% ipython --no-banner

In [1]: import numpy as np

In [2]: np.set_printoptions(suppress=True, linewidth=100)

In [3]: E = np.load("block4.npy")

In [4]: E
Out[4]: 
array([[18. ,  0.7, 20.2, 11.3, 30.6, 18.7, 30. , 10.7],
       [19.7, -1.4, 20.5, 10.3, 28.4, 19.1, 29.1, 10.6],
       [19.6,  0.7, 19.8,  9.3, 28.1, 20.7, 30.8, 11.4],
       [20. , -1.8, 20. ,  9.6, 29. , 17.9, 28.7, 11.2],
       [19. , -0.4, 19.2,  8.3, 30.3, 19.5, 30.6, 10.9],
       [20.4, -2. , 19.5, 10.8, 29.6, 20.2, 28.9,  7.9],
       [20.4,  0.4, 18.9,  9.8, 28.1, 20.1, 28. ,  9.3],
       [21. , -2.6, 18.9, 10.2, 29.4, 19.9, 30.6,  9.8],
       [19.1, -2.8, 18.8,  8.4, 29.5, 20. , 29.6, 10.3],
       [19.5,  1.5, 20.2,  9.8, 28.6, 19.6, 30.1, 11.3],
       [20.6,  0.6, 20. , 11.2, 29.4, 20.5, 29.7, 10.7],
       [19.9,  0.8, 20.6, 10.7, 29.2, 19. , 28.8,  9.5],
       [20. ,  0.3, 18.3, 10.7, 29.6, 18.9, 29. ,  6.7],
       [19.7, -0.3, 19.3, 10.4, 30.5, 19.1, 31.6, 10.5],
       [19.8, -2.2, 19.4, 11.6, 30.1, 20.6, 28.7,  9.2],
       [19.1, -0.2, 19.8,  8.1, 27.6, 20.6, 30.8, 10.8],
       [19. ,  0.6, 21.1, 11.5, 31.7, 21.2, 28.1, 11.5],
       [19.8,  0.1, 20.1,  8.8, 29.7, 19. , 28.9, 10.5],
       [18.4, -0.6, 19.9, 11.4, 29.1, 20.6, 31.8,  8.5],
       [20.1, -0.2, 21.2, 10.2, 29.6, 22.4, 30.5, 12.3],
       [22.3, -0.3, 20.7,  9.2, 31. , 20.1, 28.3, 10.4],
       [18.4,  0.5, 19.9, 11.2, 28.8, 19. , 29.5,  9.1]])

In [5]: Ac = (E - E.mean(axis=0)) / E.std(axis=0)

In [6]: np.round(Ac.std(axis=0), 1)
Out[6]: array([1., 1., 1., 1., 1., 1., 1., 1.])

In [7]: beta = np.linalg.lstsq(np.delete(Ac, 2, axis=1), Ac[:, 2])[0]

In [8]: beta.round(1) + 0
Out[8]: array([ 0. ,  0.2,  0.4,  0. ,  0.1, -0.2,  0.7])

In [9]: round(1 - np.var(Ac[:, 2] - np.delete(Ac, 2, axis=1) @ beta), 1)
Out[9]: np.float64(0.6)

In [10]: gram = np.cov(E, rowvar=False)

In [11]: np.argsort(-E.std(axis=0).round(6), kind="stable")
Out[11]: array([7, 1, 6, 3, 5, 4, 0, 2])

In [12]: np.round(np.corrcoef(E[:, 5], E[:, 1])[0, 1], 1)
Out[12]: np.float64(0.0)

In [13]: np.round(np.median(E, axis=0), 1)
Out[13]: array([19.8, -0.2, 19.9, 10.2, 29.4, 20. , 29.6, 10.5])

In [14]: np.round(E.std(axis=0), 1)
Out[14]: array([0.9, 1.2, 0.7, 1.1, 1. , 1. , 1.1, 1.3])

In [15]: np.argwhere(np.triu(np.abs(np.corrcoef(E.T)) > 0.8, 1))
Out[15]: array([], shape=(0, 2), dtype=int64)

In [16]: gram.round(1) + 0
Out[16]: 
array([[ 0.9, -0.2,  0. , -0.2,  0.1,  0.1, -0.4, -0.1],
       [-0.2,  1.5,  0.3,  0.2, -0.1,  0. ,  0. ,  0.3],
       [ 0. ,  0.3,  0.6,  0.2,  0.2,  0.2, -0.1,  0.6],
       [-0.2,  0.2,  0.2,  1.2,  0.3,  0.1, -0.1, -0.5],
       [ 0.1, -0.1,  0.2,  0.3,  1. ,  0.1, -0.2,  0.1],
       [ 0.1,  0. ,  0.2,  0.1,  0.1,  1. ,  0.2,  0.3],
       [-0.4,  0. , -0.1, -0.1, -0.2,  0.2,  1.2,  0.3],
       [-0.1,  0.3,  0.6, -0.5,  0.1,  0.3,  0.3,  1.7]])

In [17]: np.round(np.polyfit(E[:, 5], E[:, 1], 1), 1) + 0
Out[17]: array([ 0. , -0.5])

In [18]: W1 = np.array([[0, 2, 2, 0],
    ...:     [1, 0, 2, 2],
    ...:     [0, 2, 1, 0],
    ...:     [1, 1, 2, 1],
    ...:     [1, 1, 1, 0],
    ...:     [1, 0, 0, 0],
    ...:     [0, 1, 0, 1],
    ...:     [0, 1, 0, 1]])

In [19]: beta = np.array([2, 1, 0, 2])

In [20]: act = np.maximum(gram @ W1 + beta, 0)

In [21]: np.round((act > 0).mean(axis=0), 1)
Out[21]: array([1. , 1. , 0.9, 1. ])

In [22]: np.linalg.matrix_rank(act)
Out[22]: np.int64(4)

In [23]: (act > 0).astype(int)
Out[23]: 
array([[1, 1, 1, 1],
       [1, 1, 1, 1],
       [1, 1, 1, 1],
       [1, 1, 1, 1],
       [1, 1, 1, 1],
       [1, 1, 1, 1],
       [1, 1, 0, 1],
       [1, 1, 1, 1]])

In [24]: act.round(1)
Out[24]: 
array([[1.8, 2.2, 1.1, 0.9],
       [3.6, 1.6, 3.1, 5.5],
       [2.9, 2.9, 1.7, 3.3],
       [3.7, 1.9, 2.9, 2.9],
       [3.3, 2.6, 1.8, 2.1],
       [3.1, 2.3, 0.7, 2.6],
       [1.9, 1.1, 0. , 3.4],
       [2.2, 3.6, 0.1, 4. ]])

In [25]: cent = np.array([[5, 1], [3, -5], [-5, 3], [-2, 1]])

In [26]: W1 @ cent
Out[26]: 
array([[-4, -4],
       [-9,  9],
       [ 1, -7],
       [-4,  3],
       [ 3, -1],
       [ 5,  1],
       [ 1, -4],
       [ 1, -4]])

In [27]: Ac = E - E.mean(axis=0)

In [28]: U, sig, vt = np.linalg.svd(Ac, full_matrices=False)

In [29]: np.round(Ac.mean(axis=0), 1) + 0
Out[29]: array([0., 0., 0., 0., 0., 0., 0., 0.])

In [30]: (np.sign(U[:, 0]) == np.sign(U[0, 0])).astype(int)
Out[30]: array([1, 0, 1, 0, 1, 0, 0, 0, 0, 1, 1, 0, 0, 1, 0, 1, 1, 1, 0, 1, 1, 0])

In [31]: np.abs(vt[0]).argmax()
Out[31]: np.int64(7)

In [32]: np.searchsorted(np.cumsum(sig ** 2) / (sig ** 2).sum(), 0.9) + 1
Out[32]: np.int64(6)

In [33]: sig.round(1)
Out[33]: array([7.1, 6.1, 5.7, 5.1, 4.4, 3.5, 3. , 1.8])

In [34]: z = E[:, 5] > np.median(E[:, 5])

In [35]: f = E[z].mean(axis=0) - E[~z].mean(axis=0)

In [36]: round(float((((E - E.mean(axis=0)) @ f > 0) == z).mean()), 1)
Out[36]: 1.0

In [37]: np.argsort(-np.abs(f).round(6), kind="stable")
Out[37]: array([5, 0, 1, 2, 6, 7, 4, 3])

In [38]: feats = np.loadtxt("case4.csv", delimiter=",")

In [39]: feats.round(1)
Out[39]: 
array([[ 0.7, -0.3,  0.2, -0.2],
       [-0.3,  0.2, -0.1,  0.1],
       [ 0.2, -0.1,  0.1, -0.1],
       [-0.2,  0.1, -0.1,  0.1]])

In [40]: x0 = np.array([5, -7, -9, 6])

In [41]: np.round(np.linalg.eigvalsh(2 * feats - np.eye(4)), 1)
Out[41]: array([-1., -1., -1.,  1.])

In [42]: np.round(np.eye(4) - feats, 1)
Out[42]: 
array([[ 0.3,  0.3, -0.2,  0.2],
       [ 0.3,  0.8,  0.1, -0.1],
       [-0.2,  0.1,  0.9,  0.1],
       [ 0.2, -0.1,  0.1,  0.9]])

In [43]: round(float(np.trace(feats)), 1)
Out[43]: 1.0

In [44]: (x0 - feats @ x0) @ (feats @ x0)
Out[44]: np.float64(0.0)

In [45]: other = feats / np.sqrt((feats ** 2).mean(axis=1, keepdims=True))

In [46]: np.linalg.matrix_rank(feats - feats.mean(axis=1, keepdims=True))
Out[46]: np.int64(1)

In [47]: mat = np.load("dump.npy")

In [48]: mat.round(1) + 0
Out[48]: 
array([[ 1. ,  0.1,  0. ,  0.1, -0.1,  0. ,  0. ,  0.1,  0. ],
       [ 0.1,  0.5,  0.1, -0.4,  0.6,  0.1, -0.3, -0.3,  0.3],
       [ 0. ,  0.1,  1. ,  0.1, -0.2,  0. ,  0.1,  0.1, -0.1],
       [ 0.1, -0.4,  0.1,  0.7,  0.4,  0.1, -0.2, -0.2,  0.2],
       [-0.1,  0.6, -0.2,  0.4,  0.4, -0.2,  0.3,  0.4, -0.3],
       [ 0. ,  0.1,  0. ,  0.1, -0.2,  1. ,  0.1,  0.1, -0.1],
       [ 0. , -0.3,  0.1, -0.2,  0.3,  0.1,  0.9, -0.2,  0.1],
       [ 0.1, -0.3,  0.1, -0.2,  0.4,  0.1, -0.2,  0.8,  0.2],
       [ 0. ,  0.3, -0.1,  0.2, -0.3, -0.1,  0.1,  0.2,  0.9]])

In [49]: U, sig, vt = np.linalg.svd(E)

In [50]: np.argmax(sig[:-1] / (sig[1:] + 1e-6)) + 1
Out[50]: np.int64(1)

In [51]: sig.round(1)
Out[51]: array([262.4,   6.8,   6. ,   5.6,   4.4,   4.1,   3.1,   2. ])

In [52]: other = U[:, :1] @ np.diag(sig[:1]) @ vt[:1]

In [53]: round(np.linalg.norm(E - other, 2), 1), np.round(sig[1], 1)
Out[53]: (np.float64(6.8), np.float64(6.8))

In [54]: np.linalg.matrix_rank(other)
Out[54]: np.int64(1)

In [55]: np.round(np.abs(E - other).max(), 1)
Out[55]: np.float64(3.2)

In [56]: np.linalg.matrix_rank(E, rtol=0.05)
Out[56]: np.int64(1)

In [57]: round(np.linalg.norm(E - other) / np.linalg.norm(E), 1)
Out[57]: np.float64(0.0)

In [58]: rng = np.random.default_rng(91488)

In [59]: z = rng.permutation(9)

In [60]: z
Out[60]: array([8, 5, 0, 3, 4, 2, 1, 6, 7])

In [61]: other = mat[z][:, z]

In [62]: np.allclose(other, mat)
Out[62]: False

In [63]: np.round(np.diag(other), 1)
Out[63]: array([0.9, 1. , 1. , 0.7, 0.4, 1. , 0.5, 0.9, 0.8])

In [64]: np.trace(other)
Out[64]: np.float64(7.0)

In [65]: other.round(1) + 0
Out[65]: 
array([[ 0.9, -0.1,  0. ,  0.2, -0.3, -0.1,  0.3,  0.1,  0.2],
       [-0.1,  1. ,  0. ,  0.1, -0.2,  0. ,  0.1,  0.1,  0.1],
       [ 0. ,  0. ,  1. ,  0.1, -0.1,  0. ,  0.1,  0. ,  0.1],
       [ 0.2,  0.1,  0.1,  0.7,  0.4,  0.1, -0.4, -0.2, -0.2],
       [-0.3, -0.2, -0.1,  0.4,  0.4, -0.2,  0.6,  0.3,  0.4],
       [-0.1,  0. ,  0. ,  0.1, -0.2,  1. ,  0.1,  0.1,  0.1],
       [ 0.3,  0.1,  0.1, -0.4,  0.6,  0.1,  0.5, -0.3, -0.3],
       [ 0.1,  0.1,  0. , -0.2,  0.3,  0.1, -0.3,  0.9, -0.2],
       [ 0.2,  0.1,  0.1, -0.2,  0.4,  0.1, -0.3, -0.2,  0.8]])

In [66]: np.round(other @ other.T, 1) + 0
Out[66]: 
array([[1., 0., 0., 0., 0., 0., 0., 0., 0.],
       [0., 1., 0., 0., 0., 0., 0., 0., 0.],
       [0., 0., 1., 0., 0., 0., 0., 0., 0.],
       [0., 0., 0., 1., 0., 0., 0., 0., 0.],
       [0., 0., 0., 0., 1., 0., 0., 0., 0.],
       [0., 0., 0., 0., 0., 1., 0., 0., 0.],
       [0., 0., 0., 0., 0., 0., 1., 0., 0.],
       [0., 0., 0., 0., 0., 0., 0., 1., 0.],
       [0., 0., 0., 0., 0., 0., 0., 0., 1.]])

In [67]: np.round(other[:, 3] @ other[:, 7], 1)
Out[67]: np.float64(0.0)

In [68]: np.round(np.linalg.norm(other, axis=0), 1)
Out[68]: array([1., 1., 1., 1., 1., 1., 1., 1., 1.])

In [69]: np.round(np.linalg.svd(other, compute_uv=False), 1)
Out[69]: array([1., 1., 1., 1., 1., 1., 1., 1., 1.])

In [70]: other = mat / np.sqrt((mat ** 2).mean(axis=1, keepdims=True))

In [71]: np.linalg.matrix_rank(other) == np.linalg.matrix_rank(mat)
Out[71]: np.True_

In [72]: np.round(np.linalg.norm(other, axis=1), 1)
Out[72]: array([3., 3., 3., 3., 3., 3., 3., 3., 3.])

In [73]: other[1].round(1)
Out[73]: array([ 0.3,  1.5,  0.4, -1.1,  1.7,  0.4, -0.8, -1. ,  0.8])

In [74]: A = np.load("w.npy")

In [75]: A.round(1) + 0
Out[75]: 
array([[ 5.1, -1.3, -0.7,  5.5,  4.3,  4.2,  0. ],
       [ 4.1,  3.6, -1.5, -1.5,  0.2,  2.8,  1. ],
       [ 3.1, -0.5,  7.2,  2.9,  2.5, -1.5,  8.9],
       [ 2.9,  1.7, -2.5, -2.7,  3.6,  1.6, -1.1],
       [ 2.3,  1.3, -4.9, -0.7,  3.7,  1.9, -1.7],
       [-2. ,  1.1, -0.9, -1. ,  2.9, -4.9,  6.4],
       [ 4. ,  4.3, -0.7, -2.8, -0.4,  2.3,  1.7],
       [ 4.1,  1. , -0.3,  4.1,  1.3,  2.8,  2.9],
       [ 8.1,  3.1,  1.1,  1.1, -0.3,  6.9,  0. ],
       [ 2.1,  0.8,  2.9, -0.5,  2.8, -1.2,  5.2],
       [ 6.4,  0.8,  2.9,  1.7,  2.4,  4.2,  1.6],
       [ 2.1,  2.9, -5.4, -0.6,  1.3,  1.9, -0.4],
       [ 0.7,  2.7, -3.3, -4.1,  2.7, -0.9,  0.8],
       [ 3.5, -3.6,  2.3,  4.1,  7.6,  1.1,  1.4],
       [ 3.6,  3.9, -5.2, -0.1, -0.3,  3.8, -0.7],
       [-0.7, -0.8, -2.7,  2.7,  4.5, -2.3,  3.7],
       [ 3.6, -2.7,  1.9,  0.6,  8. ,  1. , -0.3],
       [ 5.7,  0.7, -3.4,  2.1,  3.4,  5.8, -3.2],
       [ 7.6,  1.3,  3.7,  0.2,  2.3,  5.3,  0.4]])

In [76]: Ac = A - A.mean(axis=0)

In [77]: V = np.linalg.svd(Ac)[2][:5]

In [78]: other = Ac - Ac @ V.T @ V

In [79]: np.linalg.norm(other, axis=1).round(6).argmax()
Out[79]: np.int64(0)

In [80]: theta = np.radians(180)

In [81]: R = np.eye(7)

In [82]: R[5, 5] = R[4, 4] = np.cos(theta)

In [83]: R[5, 4], R[4, 5] = -np.sin(theta), np.sin(theta)

In [84]: R.round(1) + 0
Out[84]: 
array([[ 1.,  0.,  0.,  0.,  0.,  0.,  0.],
       [ 0.,  1.,  0.,  0.,  0.,  0.,  0.],
       [ 0.,  0.,  1.,  0.,  0.,  0.,  0.],
       [ 0.,  0.,  0.,  1.,  0.,  0.,  0.],
       [ 0.,  0.,  0.,  0., -1.,  0.,  0.],
       [ 0.,  0.,  0.,  0.,  0., -1.,  0.],
       [ 0.,  0.,  0.,  0.,  0.,  0.,  1.]])

In [85]: other = A @ R.T

In [86]: other.round(1) + 0
Out[86]: 
array([[ 5.1, -1.3, -0.7,  5.5, -4.3, -4.2,  0. ],
       [ 4.1,  3.6, -1.5, -1.5, -0.2, -2.8,  1. ],
       [ 3.1, -0.5,  7.2,  2.9, -2.5,  1.5,  8.9],
       [ 2.9,  1.7, -2.5, -2.7, -3.6, -1.6, -1.1],
       [ 2.3,  1.3, -4.9, -0.7, -3.7, -1.9, -1.7],
       [-2. ,  1.1, -0.9, -1. , -2.9,  4.9,  6.4],
       [ 4. ,  4.3, -0.7, -2.8,  0.4, -2.3,  1.7],
       [ 4.1,  1. , -0.3,  4.1, -1.3, -2.8,  2.9],
       [ 8.1,  3.1,  1.1,  1.1,  0.3, -6.9,  0. ],
       [ 2.1,  0.8,  2.9, -0.5, -2.8,  1.2,  5.2],
       [ 6.4,  0.8,  2.9,  1.7, -2.4, -4.2,  1.6],
       [ 2.1,  2.9, -5.4, -0.6, -1.3, -1.9, -0.4],
       [ 0.7,  2.7, -3.3, -4.1, -2.7,  0.9,  0.8],
       [ 3.5, -3.6,  2.3,  4.1, -7.6, -1.1,  1.4],
       [ 3.6,  3.9, -5.2, -0.1,  0.3, -3.8, -0.7],
       [-0.7, -0.8, -2.7,  2.7, -4.5,  2.3,  3.7],
       [ 3.6, -2.7,  1.9,  0.6, -8. , -1. , -0.3],
       [ 5.7,  0.7, -3.4,  2.1, -3.4, -5.8, -3.2],
       [ 7.6,  1.3,  3.7,  0.2, -2.3, -5.3,  0.4]])

In [87]: np.round(np.linalg.svd(A, compute_uv=False), 1) + 0, np.round(np.linalg.svd(other, compute_uv=False), 1) + 0
Out[87]: 
(array([25.4, 19.5, 13.7, 13.1,  8.3,  0. ,  0. ]),
 array([25.4, 19.5, 13.7, 13.1,  8.3,  0. ,  0. ]))

In [88]: np.round(np.abs(other - A).max(axis=0), 1)
Out[88]: array([ 0. ,  0. ,  0. ,  0. , 16.1, 13.7,  0. ])
